$ python -q
>>> import numpy as np
>>> from numpy import linalg as LA
>>> np.set_printoptions(suppress=True, linewidth=100)
>>> J = np.load("data.npy")
>>> J
array([[ 6,  0, -4,  1, -5,  3],
       [ 0, -6, -5,  0, -2,  1],
       [-4, -5,  6, -3, -1, -1],
       [ 1,  0, -3, -6,  0, -6],
       [-5, -2, -1,  0,  2, -2],
       [ 3,  1, -1, -6, -2,  4]])
>>> evals, evecs = LA.eigh(J)
>>> x0 = np.array([-2, 2, 1, -1, 1, -2])
>>> np.round(LA.eigvalsh(J[1:, 1:]), 2)
array([-9.85, -7.87,  1.76,  7.59,  8.38])
>>> (np.sign(evecs[:, -1].round(6)) == np.sign(evecs[0, -1].round(6))).astype(int)
array([1, 1, 0, 0, 0, 1])
>>> print(x0 @ J @ x0)
38
>>> round(x0 @ J @ x0 / (x0 @ x0), 2), round(float(evals[0]), 2), round(float(evals[-1]), 2)
(np.float64(2.53), -9.86, 13.25)
>>> np.abs(J).sum(axis=1).max(), round(float(np.abs(evals).max()), 2)
(np.int64(20), 13.25)
>>> evals, evecs = LA.eigh(J)
>>> np.unique(evals.round(6) + 0, return_counts=True)[1]
array([1, 1, 1, 1, 1, 1])
>>> np.round(evecs @ np.diag(evals) @ evecs.T, 2) + 0
array([[ 6.,  0., -4.,  1., -5.,  3.],
       [ 0., -6., -5.,  0., -2.,  1.],
       [-4., -5.,  6., -3., -1., -1.],
       [ 1.,  0., -3., -6.,  0., -6.],
       [-5., -2., -1.,  0.,  2., -2.],
       [ 3.,  1., -1., -6., -2.,  4.]])
>>> np.round(np.abs(evecs[:, -1]), 2) + 0
array([0.67, 0.19, 0.5 , 0.  , 0.35, 0.37])
>>> np.round(LA.svd(J, compute_uv=False), 2)
array([13.25,  9.86,  8.5 ,  8.04,  4.14,  1.07])
>>> print(np.round(LA.eigvalsh(J + -3 * np.eye(6)), 2))
[-12.86 -11.5   -4.07   1.14   5.04  10.25]
>>> rng = np.random.default_rng(7265)
>>> idx = rng.permutation(6)
>>> out = J[:, idx] * rng.choice([-1, 1], 6)
>>> out
array([[-5,  0,  3, -6, -4, -1],
       [-2, -6,  1,  0, -5,  0],
       [-1, -5, -1,  4,  6,  3],
       [ 0,  0, -6, -1, -3,  6],
       [ 2, -2, -2,  5, -1,  0],
       [-2,  1,  4, -3, -1,  6]])
>>> Uu, _, VT = LA.svd(J.T @ out)
>>> np.round(LA.lstsq(J, out)[0], 2) + 0
array([[ 0.,  0.,  0., -1.,  0.,  0.],
       [ 0.,  1.,  0.,  0.,  0.,  0.],
       [ 0.,  0.,  0.,  0.,  1.,  0.],
       [ 0.,  0.,  0.,  0.,  0., -1.],
       [ 1.,  0.,  0.,  0.,  0.,  0.],
       [ 0.,  0.,  1.,  0.,  0.,  0.]])
>>> idx
array([4, 1, 5, 0, 2, 3])
>>> X = np.load("arr.npy")
>>> X
array([[-4.15,  0.17, -0.62,  1.5 , -0.57,  2.75,  1.1 , -0.72, -1.93, -0.63,  0.67],
       [-4.46,  1.3 ,  0.5 ,  2.25, -2.3 ,  0.82,  0.76, -0.72, -1.53,  0.26, -0.08],
       [-0.93, -1.08, -0.56,  2.4 ,  4.5 ,  1.11,  0.72,  2.28,  0.4 ,  1.88,  0.51],
       [ 2.05, -3.15,  2.51, -2.46, -2.35, -0.43, -2.27, -1.91,  2.15,  0.31,  0.63],
       [ 2.48, -1.87,  0.93, -1.01, -2.6 , -0.08,  3.26, -0.97,  2.01,  2.99, -2.98],
       [-0.03, -2.15,  2.47, -1.93,  0.9 , -2.08,  0.14, -0.93, -0.94, -0.11, -2.43],
       [ 0.45,  0.72, -0.88,  1.65, -2.81, -2.8 ,  4.42, -1.37,  1.92,  1.09, -0.88],
       [-3.47,  2.62, -1.64,  4.38,  0.91,  1.49, -0.13, -1.14, -1.6 ,  2.36, -0.81],
       [-2.06,  0.39,  0.33,  0.16,  0.38,  1.63,  0.65,  1.32,  1.01,  1.3 , -2.29],
       [ 1.38,  0.47, -1.74,  3.52, -2.61,  0.23,  5.71,  3.25, -0.47,  1.13,  3.21],
       [ 2.73, -1.4 , -2.42, -0.94, -0.82, -1.49,  1.48, -2.69,  2.71,  1.07, -1.48],
       [ 3.2 ,  2.19,  1.05, -1.71, -0.86,  0.12, -1.72, -1.82,  1.87, -0.83, -0.09],
       [-0.6 , -1.16, -1.05, -0.35,  0.33,  1.66, -0.49, -0.4 , -0.81, -0.52, -0.8 ],
       [-1.35, -0.15, -1.18, -0.93,  2.93, -0.7 , -1.94, -0.33,  1.47, -2.03, -0.7 ],
       [-0.57,  4.21,  5.06, -1.61,  1.6 , -1.03, -1.35,  1.18,  4.67, -0.83,  1.06],
       [ 1.21, -2.67,  1.57, -2.42,  1.78,  3.23, -2.36, -1.64,  0.69,  0.65,  0.35],
       [-1.28,  0.18,  2.22,  0.1 , -0.93,  1.29,  1.56,  1.08, -0.03,  0.31, -1.17],
       [-3.78,  2.02,  1.92,  1.85, -1.81,  0.46,  4.97, -2.33, -2.9 , -2.8 , -2.77],
       [ 5.97, -3.18,  1.33, -1.81, -0.22, -0.32, -0.58, -6.96,  2.58,  2.69, -0.47],
       [ 2.4 , -1.2 ,  3.02, -4.83, -0.18, -0.06,  1.3 ,  1.82, -1.39,  3.75, -2.27],
       [-1.32, -3.03,  1.36,  0.04, -2.01, -1.76,  1.04, -5.96, -0.73, -0.26, -2.37],
       [ 2.15,  2.97, -1.6 ,  1.86,  3.43,  0.01, -1.01,  0.59, -1.38, -0.4 ,  0.47],
       [ 2.44,  1.37,  3.23,  0.86,  0.08,  0.67,  2.1 ,  0.36, -0.36, -0.34,  1.05],
       [-6.65,  2.21,  5.31,  4.59, -3.8 ,  1.33,  1.6 , -0.19, -3.2 , -0.18,  1.09],
       [-2.2 ,  1.26,  2.37, -0.22, -3.4 , -3.55,  3.56, -0.66, -0.43,  2.27,  1.33],
       [-0.81,  0.21,  3.26, -1.49,  0.38, -1.99,  0.54, -0.22,  3.32,  0.15,  1.7 ],
       [-4.61,  3.24, -1.41,  0.81, -0.11,  0.33, -2.85,  0.95, -2.14, -3.96,  0.93],
       [ 0.84, -1.97,  0.28, -0.72,  0.75, -2.15, -4.07, -2.77,  1.73,  0.47, -0.56],
       [-2.7 , -1.61,  0.1 ,  1.7 ,  1.49,  1.87,  3.52,  2.95,  1.76,  1.91, -1.81],
       [ 1.57,  1.98, -2.66, -0.2 ,  0.56, -1.57,  0.74,  2.92,  1.33, -0.35,  2.84],
       [-2.19,  0.44,  0.27,  1.83, -1.55, -0.06,  4.91, -0.04,  0.  ,  0.21, -1.15],
       [-3.15,  2.49,  0.8 ,  2.67,  0.87,  2.39,  1.57,  2.55, -0.73, -0.43, -1.8 ],
       [ 0.17, -0.74,  2.46,  1.19,  0.94,  2.72,  3.28,  2.51,  4.29,  0.22,  2.41],
       [-0.76, -0.08, -3.77, -0.96,  0.03, -0.39, -0.24,  2.09,  0.38, -2.08,  2.66],
       [-6.25,  2.12,  2.99,  1.39, -1.04,  2.09,  2.31,  0.15, -3.64, -1.06, -0.67],
       [ 3.13, -0.88,  0.23, -1.07,  0.51,  0.21,  0.06,  1.76,  2.25,  1.58, -2.12],
       [ 1.69, -1.06, -3.16, -2.53,  1.48, -2.68,  0.41,  0.44,  0.33,  1.75, -2.57],
       [-2.24, -3.22, -0.22,  2.47,  0.98,  0.6 ,  0.1 ,  1.62,  0.11, -2.4 ,  3.1 ],
       [ 6.21, -1.24, -0.72, -1.72, -3.3 , -1.07,  2.88, -0.87,  0.11,  1.34, -3.1 ],
       [-2.  ,  0.42,  0.73,  2.45, -1.31, -2.63,  1.71, -1.5 , -0.04, -0.25,  2.99],
       [ 0.48, -1.44,  0.96,  2.92,  2.68, -0.28, -0.62, -0.31,  1.71,  1.43,  1.35],
       [ 5.43, -3.3 , -0.91, -1.6 , -2.28, -2.99,  1.07, -1.67,  0.95,  2.1 ,  0.94],
       [-2.81,  0.14, -0.93, -0.12,  2.18,  2.7 , -3.62,  2.07,  0.47, -2.59,  1.69],
       [-1.32, -1.17, -5.9 , -1.6 , -0.95, -1.64,  1.6 , -0.3 , -2.87, -0.49, -0.46],
       [-0.39,  0.93,  0.02, -3.87,  2.95, -2.58,  1.25, -0.81, -2.35, -1.66, -1.59],
       [ 0.19,  2.03,  2.02,  0.94, -0.54,  2.06, -0.38, -0.19, -1.81, -0.68, -1.19]])
>>> round(LA.norm(X) ** 2 / LA.norm(X, 2) ** 2, 2)
np.float64(3.24)
>>> round(LA.norm(X, "nuc"), 2)
np.float64(141.62)
>>> print(LA.norm(X, axis=1).argmax())
23
